>>> import numpy as np
>>> import numpy.linalg as la
>>> np.set_printoptions(precision=2, suppress=True, linewidth=120)
>>> rd = lambda a: np.round(a, 2) + 0
>>> W0 = np.array([[0, 1], [1, 0]])
>>> ev, evecs = la.eigh(W0)
>>> rd(evecs @ np.diag(ev) @ evecs.T)
array([[0., 1.],
       [1., 0.]])
>>> rd(evecs.T @ W0 @ evecs)
array([[-1.,  0.],
       [ 0.,  1.]])
>>> (ev > 1e-8).sum(), (ev < -1e-8).sum()
(np.int64(1), np.int64(1))
>>> print(np.abs(evecs[:, -1]).round(6).argmax())
0
>>> la.norm(W0, axis=1).argmax()
np.int64(0)
>>> rd(la.norm(W0, axis=1))
array([1., 1.])
>>> rd(la.norm(W0[1], 1)), rd(la.norm(W0[1], np.inf))
(np.float64(1.0), np.float64(1.0))
>>> rd(la.norm(W0, 1)), rd(la.norm(W0, np.inf))
(np.float64(1.0), np.float64(1.0))
>>> rd(la.norm(W0, axis=0))
array([1., 1.])
>>> rd(la.norm(W0[1] - W0[0]))
np.float64(1.41)
>>> W0 @ W0
array([[1, 0],
       [0, 1]])
>>> print(W0.sum(axis=0))
[1 1]
>>> low = np.diag(W0.sum(axis=1)) - W0
>>> (la.eigvalsh(low) < 1e-8).sum()
np.int64(1)
>>> rd(la.eigvalsh(low))
array([0., 2.])
>>> round(la.det(low[1:, 1:]))
1
>>> low @ np.ones(2)
array([0., 0.])
>>> print(la.matrix_rank(low))
1
>>> u = np.array([-2, -3])
>>> A2 = W0 + np.outer(u, np.eye(2)[0])
>>> A2
array([[-2.,  1.],
       [-2.,  0.]])
>>> X = np.load("case17.npy")
>>> X
array([[-27,   0,  -6,   0],
       [-27,   0,  -6,   0],
       [-18,   0,  -4,   0],
       [  0,   0,   0,   0],
       [  9,   0,   2,   0],
       [ 27,   0,   6,   0],
       [ 18,   0,   4,   0]])
>>> np.allclose(X[:-1].T @ la.lstsq(X[:-1].T, X[-1])[0], X[-1])
True
>>> np.unique(X.round(6), axis=0).shape
(6, 4)
>>> np.argsort(-la.norm(X, axis=0).round(6), kind="stable")[:3]
array([0, 2, 1])
>>> rd(la.norm(X, 2) / la.norm(X))
np.float64(1.0)
>>> print([round(float(x), 2) for x in la.svd(X, compute_uv=False)[:3]])
[55.32, 0.0, 0.0]
>>> print(la.matrix_rank(X, rtol=0.1))
1
>>> J = np.loadtxt("arr.csv", delimiter=",")
>>> J
array([[13., -5.,  4., -3.,  0., 15., 12.,  3.],
       [-5.,  2., -2.,  2.,  1., -6., -5., -1.],
       [ 4., -2.,  4., -6., -6.,  6.,  6.,  0.],
       [-3.,  2., -6., 10., 11., -6., -7.,  1.],
       [ 0.,  1., -6., 11., 13., -3., -5.,  2.],
       [15., -6.,  6., -6., -3., 18., 15.,  3.],
       [12., -5.,  6., -7., -5., 15., 13.,  2.],
       [ 3., -1.,  0.,  1.,  2.,  3.,  2.,  1.]])
>>> # rank 2
>>> U, s, VT = la.svd(J)
>>> evecs = VT[:(s > 1e-8).sum()]
>>> rng = np.random.default_rng(56)
>>> x = J[2] + -3 * J[7] + rng.integers(2) * np.eye(8)[7]
>>> print(x)
[ -5.   1.   4.  -9. -12.  -3.   0.  -3.]
>>> print(rd(np.diag(evecs.T @ evecs)))
[0.32 0.04 0.1  0.34 0.53 0.38 0.25 0.04]
>>> print(np.allclose(evecs.T @ evecs @ x, x))
True
>>> ev, evecs = la.eigh(J)
>>> x = np.array([6, 5, 1, 8, 4, 3, 1, 1])
>>> x @ J @ x
np.float64(1906.0)
>>> (np.sign(evecs[:, -1].round(6)) == np.sign(evecs[0, -1].round(6))).astype(int)
array([1, 0, 1, 0, 0, 1, 1, 1])
>>> np.abs(J).sum(axis=1).max(), rd(np.abs(ev).max())
(np.float64(72.0), np.float64(52.26))
>>> rd(la.eigvalsh(J[1:, 1:]))
array([ 0.  ,  0.  ,  0.  ,  0.  ,  0.  , 17.88, 43.12])
>>> rd(evecs * np.abs(ev) @ evecs.T)
array([[13., -5.,  4., -3.,  0., 15., 12.,  3.],
       [-5.,  2., -2.,  2.,  1., -6., -5., -1.],
       [ 4., -2.,  4., -6., -6.,  6.,  6.,  0.],
       [-3.,  2., -6., 10., 11., -6., -7.,  1.],
       [ 0.,  1., -6., 11., 13., -3., -5.,  2.],
       [15., -6.,  6., -6., -3., 18., 15.,  3.],
       [12., -5.,  6., -7., -5., 15., 13.,  2.],
       [ 3., -1.,  0.,  1.,  2.,  3.,  2.,  1.]])
>>> lab = rng.permutation(8)
>>> lab
array([0, 6, 2, 4, 7, 1, 3, 5])
>>> A2 = J[lab][:, lab]
>>> print(rd(np.sort(np.abs(la.eigvals(A2)))))
[ 0.    0.    0.    0.    0.    0.   21.74 52.26]
>>> A2
array([[13., 12.,  4.,  0.,  3., -5., -3., 15.],
       [12., 13.,  6., -5.,  2., -5., -7., 15.],
       [ 4.,  6.,  4., -6.,  0., -2., -6.,  6.],
       [ 0., -5., -6., 13.,  2.,  1., 11., -3.],
       [ 3.,  2.,  0.,  2.,  1., -1.,  1.,  3.],
       [-5., -5., -2.,  1., -1.,  2.,  2., -6.],
       [-3., -7., -6., 11.,  1.,  2., 10., -6.],
       [15., 15.,  6., -3.,  3., -6., -6., 18.]])
>>> np.allclose(A2, J)
False
>>> U, s, VT = la.svd(A2)
>>> evecs = VT[:(s > 1e-8).sum()]
>>> x = A2[7] + -2 * A2[0] + rng.integers(2) * np.eye(8)[3]
>>> x
array([-11.,  -9.,  -2.,  -3.,  -3.,   4.,   0., -12.])
>>> print(rd(np.diag(evecs.T @ evecs)))
[0.32 0.25 0.1  0.53 0.04 0.04 0.34 0.38]
>>> print(np.allclose(evecs.T @ evecs @ x, x))
True
>>> K = np.load("out8.npy")
>>> K
array([[ 9.,  0.,  0.],
       [ 0.,  0.,  2.],
       [ 0., -3.,  1.]])
>>> np.trace(K)
np.float64(10.0)
>>> (K - K.T) / 2
array([[ 0. ,  0. ,  0. ],
       [ 0. ,  0. ,  2.5],
       [ 0. , -2.5,  0. ]])
>>> (K + K.T) / 2
array([[ 9. ,  0. ,  0. ],
       [ 0. ,  0. , -0.5],
       [ 0. , -0.5,  1. ]])
>>> np.allclose(K @ K.T, K.T @ K)
False
>>> np.allclose(K, K.T)
False
>>> rd(la.det(K))
np.float64(54.0)
>>> K @ K
array([[81.,  0.,  0.],
       [ 0., -6.,  2.],
       [ 0., -3., -5.]])
>>> print(rd(np.abs(la.eigvals(K)).max()))
9.0
>>> assert K == K.T
Traceback (most recent call last):
  File "<python-input-74>", line 1, in <module>
    assert K == K.T
           ^^^^^^^^
ValueError: The truth value of an array with more than one element is ambiguous. Use a.any() or a.all()
>>> x = np.array([3, 1, -3])
>>> y = K @ x
>>> y
array([27., -6., -6.])
>>> rd(la.solve(K, y))
array([ 3.,  1., -3.])
>>> rd(la.solve(K, y + K[:, 1]))
array([ 3.,  2., -3.])
>>> print(rd(la.solve(K, K[:, 0])))
[1. 0. 0.]
>>> rd(la.solve(K, 4 * y))
array([ 12.,   4., -12.])
>>> A2 = np.array([[2, 2], [2, -1]])
>>> Z = np.kron(A2, K)
>>> print(Z.shape)
(6, 6)
>>> la.matrix_rank(Z)
np.int64(6)
>>> A2 = K / la.norm(K, axis=1, keepdims=True)
>>> cov = A2 @ A2.T
>>> np.degrees(np.arccos(np.clip(cov[1, 0], -1, 1)))
np.float64(90.0)
>>> rd(cov[1])
array([0.  , 1.  , 0.32])
>>> rd(cov)
array([[1.  , 0.  , 0.  ],
       [0.  , 1.  , 0.32],
       [0.  , 0.32, 1.  ]])
>>> np.argwhere(np.triu(np.abs(cov) > 0.95, 1))
array([], shape=(0, 2), dtype=int64)
>>> mat = np.load("x.npy")
>>> mat
array([[ 3,  1,  8, 14,  2,  9],
       [ 3,  5,  6, 12,  4,  9],
       [ 7, 11,  8, 18,  6, 11],
       [10,  5, 20, 24, 18, 14],
       [15, 13, 21, 30, 19, 15],
       [ 5,  2, 11, 13,  9,  8],
       [ 6,  5,  9, 15,  5,  8],
       [ 8,  0, 15, 17,  9,  7],
       [10,  6, 17, 21, 15, 11],
       [ 4,  2,  8, 12,  4,  7],
       [ 7,  0, 13, 14,  7,  5],
       [ 5,  6,  8, 16,  4, 10],
       [ 5,  2, 13, 18,  9, 12],
       [10, 10, 14, 24, 10, 13],
       [ 1,  2,  5,  9,  3,  8],
       [ 6,  6,  8, 17,  2,  9],
       [ 8,  2, 14, 16, 10,  7],
       [ 9,  5, 15, 18, 13,  9],
       [17, 17, 24, 35, 24, 19],
       [ 6,  0, 15, 18,  9, 10],
       [ 7, 12, 10, 20, 10, 14],
       [ 4,  6,  8, 15,  6, 11],
       [10, 16, 13, 26, 13, 17],
       [14, 12, 19, 27, 17, 13],
       [ 0,  0,  5,  8,  0,  6],
       [10,  2, 19, 23, 13, 11]])
>>> A2 = mat / np.sqrt((mat ** 2).mean(axis=1, keepdims=True))
>>> la.matrix_rank(mat - mat.mean(axis=1, keepdims=True))
np.int64(5)
>>> la.matrix_rank(A2) == la.matrix_rank(mat)
np.True_
>>> rd(la.norm(A2, axis=1))
array([2.45, 2.45, 2.45, 2.45, 2.45, 2.45, 2.45, 2.45, 2.45, 2.45, 2.45, 2.45, 2.45, 2.45, 2.45, 2.45, 2.45, 2.45,
       2.45, 2.45, 2.45, 2.45, 2.45, 2.45, 2.45, 2.45])
>>> Ac = (mat - mat.mean(axis=0)) / mat.std(axis=0)
>>> rd(Ac.std(axis=0))
array([1., 1., 1., 1., 1., 1.])
>>> np.argwhere(np.abs(Ac) > 2)
array([[18,  0],
       [18,  1],
       [18,  2],
       [18,  3],
       [18,  4],
       [18,  5],
       [22,  1]])
>>> coef = la.lstsq(np.delete(Ac, 2, axis=1), Ac[:, 2])[0]
>>> rd(coef)
array([-0.71, -0.22,  1.59,  0.85, -0.73])
>>> rd(1 - np.var(Ac[:, 2] - np.delete(Ac, 2, axis=1) @ coef))
np.float64(1.0)
>>> mat.sum(axis=1)
array([ 37,  39,  61,  91, 113,  48,  48,  56,  80,  37,  46,  49,  59,  81,  28,  48,  57,  69, 136,  58,  73,  50,
        95, 102,  19,  78])
>>> np.diff(mat, axis=0)
array([[  0,   4,  -2,  -2,   2,   0],
       [  4,   6,   2,   6,   2,   2],
       [  3,  -6,  12,   6,  12,   3],
       [  5,   8,   1,   6,   1,   1],
       [-10, -11, -10, -17, -10,  -7],
       [  1,   3,  -2,   2,  -4,   0],
       [  2,  -5,   6,   2,   4,  -1],
       [  2,   6,   2,   4,   6,   4],
       [ -6,  -4,  -9,  -9, -11,  -4],
       [  3,  -2,   5,   2,   3,  -2],
       [ -2,   6,  -5,   2,  -3,   5],
       [  0,  -4,   5,   2,   5,   2],
       [  5,   8,   1,   6,   1,   1],
       [ -9,  -8,  -9, -15,  -7,  -5],
       [  5,   4,   3,   8,  -1,   1],
       [  2,  -4,   6,  -1,   8,  -2],
       [  1,   3,   1,   2,   3,   2],
       [  8,  12,   9,  17,  11,  10],
       [-11, -17,  -9, -17, -15,  -9],
       [  1,  12,  -5,   2,   1,   4],
       [ -3,  -6,  -2,  -5,  -4,  -3],
       [  6,  10,   5,  11,   7,   6],
       [  4,  -4,   6,   1,   4,  -4],
       [-14, -12, -14, -19, -17,  -7],
       [ 10,   2,  14,  15,  13,   5]])
>>> np.count_nonzero(mat)
np.int64(150)
>>> A2 = np.array([[1, 1], [1, -1]])
>>> m1 = np.kron(A2, np.kron(A2, A2))[rng.permutation(8)][:4]
>>> print(m1)
[[ 1  1  1  1 -1 -1 -1 -1]
 [ 1 -1 -1  1 -1  1  1 -1]
 [ 1  1 -1 -1  1  1 -1 -1]
 [ 1  1 -1 -1 -1 -1  1  1]]
>>> u, r1 = m1[1], m1[2]
>>> u @ r1
np.int64(0)
>>> pr = (u @ r1) / (u @ u) * u
>>> r1 - pr
array([ 1.,  1., -1., -1.,  1.,  1., -1., -1.])
>>> (r1 - pr) @ u
np.float64(0.0)
>>> print(pr)
[ 0. -0. -0.  0. -0.  0.  0. -0.]
>>> np.outer(u, r1)
array([[ 1,  1, -1, -1,  1,  1, -1, -1],
       [-1, -1,  1,  1, -1, -1,  1,  1],
       [-1, -1,  1,  1, -1, -1,  1,  1],
       [ 1,  1, -1, -1,  1,  1, -1, -1],
       [-1, -1,  1,  1, -1, -1,  1,  1],
       [ 1,  1, -1, -1,  1,  1, -1, -1],
       [ 1,  1, -1, -1,  1,  1, -1, -1],
       [-1, -1,  1,  1, -1, -1,  1,  1]])
>>> x = np.array([1, 0, -3, 1, 2, 0, 0, -1])
>>> h1 = np.maximum(m1 @ x, 0)
>>> np.maximum(m1 @ x, 0) - np.maximum(-m1 @ x, 0)
array([-2,  4,  6,  0])
>>> h1
array([0, 4, 6, 0])
>>> rd(np.tanh(m1 @ x))
array([-0.96,  1.  ,  1.  ,  0.  ])
>>> np.flatnonzero(h1 > 1e-9)
array([1, 2])
>>> u, r1 = K[2], K[0]
>>> u @ u
np.float64(10.0)
>>> pr = (u @ r1) / (u @ u) * u
>>> la.matrix_rank(np.outer(u, r1))
np.int64(1)
>>> print(rd(la.norm(u + r1) ** 2 + la.norm(u - r1) ** 2))
182.0
>>> (r1 - pr) @ u
np.float64(0.0)
>>> data = np.eye(5, dtype=int)[rng.permutation(5)] * np.array([-2, -1, 2, 2, -3])
>>> data
array([[ 0,  0,  0,  0, -3],
       [ 0, -1,  0,  0,  0],
       [ 0,  0,  2,  0,  0],
       [-2,  0,  0,  0,  0],
       [ 0,  0,  0,  2,  0]])
>>> proj = np.triu(np.array([[2, 0, 0, 0, 2],
...     [1, 2, 1, 0, 1],
...     [1, 1, 2, 0, 1],
...     [1, 1, 2, 2, 0],
...     [1, 2, 0, 1, 2]]), 1) + np.eye(5)
>>> A2 = proj @ data @ la.inv(proj)
>>> np.trace(A2), np.trace(data)
(np.float64(1.0), np.int64(1))
>>> A2
array([[ 0.,  0.,  0.,  4., -3.],
       [ 0., -1.,  3.,  2., -2.],
       [ 0.,  0.,  2.,  2., -2.],
       [-2.,  0.,  0.,  0.,  4.],
       [ 0.,  0.,  0.,  2.,  0.]])
>>> x = np.array([3, 6, 6, 2, 1])
>>> h1 = np.maximum(A2 @ x, 0)
>>> np.maximum(A2 @ (3 * x), 0)
array([15., 42., 42.,  0., 12.])
>>> u = np.array([-2, -1, 2])
>>> np.convolve(data[0], u)
array([ 0,  0,  0,  0,  6,  3, -6])
>>> np.cross(data[0, :3], data[1, :3])
array([0, 0, 0])
>>> print(np.array([np.convolve(row, u, "same") for row in data]))
[[ 0  0  0  6  3]
 [ 2  1 -2  0  0]
 [ 0 -4 -2  4  0]
 [ 2 -4  0  0  0]
 [ 0  0 -4 -2  4]]
